% python3 -q
>>> import numpy as np
>>> np.set_printoptions(suppress=True, linewidth=100)
>>> data = np.load("test0.npy")
>>> print(data)
[[ 1. -5. -5.]
 [ 0. -3.  3.]
 [ 0. -1. -1.]]
>>> Uu, sig, Vt = np.linalg.svd(data)
>>> print(sig.round(3))
[7.278 4.243 0.194]
>>> Y = Uu[:, :2] @ np.diag(sig[:2]) @ Vt[:2]
>>> print(round(np.linalg.norm(data - Y, 2), 3), round(float(sig[2]), 3))
0.194 0.194
>>> print(np.round(np.linalg.norm(data - Y) / np.linalg.norm(data), 3))
0.023
>>> rng = np.random.default_rng(373900)
>>> idx = rng.permutation(3)
>>> print(idx)
[1 2 0]
>>> Y = data[idx][:, idx]
>>> print(np.diag(Y))
[-3. -1.  1.]
>>> print(np.round(np.linalg.det(Y), 3), round(np.linalg.det(data[idx]), 3))
6.0 6.0
>>> print(np.trace(Y))
-3.0
>>> print(np.allclose(Y, data))
False
>>> print(Y)
[[-3.  3.  0.]
 [-1. -1.  0.]
 [-5. -5.  1.]]
>>> O, Rm = np.linalg.qr(Y)
>>> print(round(float(abs(Rm[0, 0])), 3), round(np.linalg.norm(Y[:, 0]), 3))
5.916 5.916
>>> print(np.round(O.T @ O, 3) + 0)
[[1. 0. 0.]
 [0. 1. 0.]
 [0. 0. 1.]]
>>> print(O.round(3) + 0)
[[-0.507  0.862  0.   ]
 [-0.169 -0.099 -0.981]
 [-0.845 -0.497  0.196]]
>>> print(O.shape, Rm.shape)
(3, 3) (3, 3)
>>> print(np.round(O @ Rm, 3) + 0)
[[-3.  3.  0.]
 [-1. -1.  0.]
 [-5. -5.  1.]]
>>> print(np.allclose(Rm.T @ Rm, Y.T @ Y))
True
>>> print(np.round(np.abs(np.linalg.svd(data)[2][-1]), 3))
[0.991 0.095 0.095]
>>> print(np.linalg.cond(data) > 100)
False
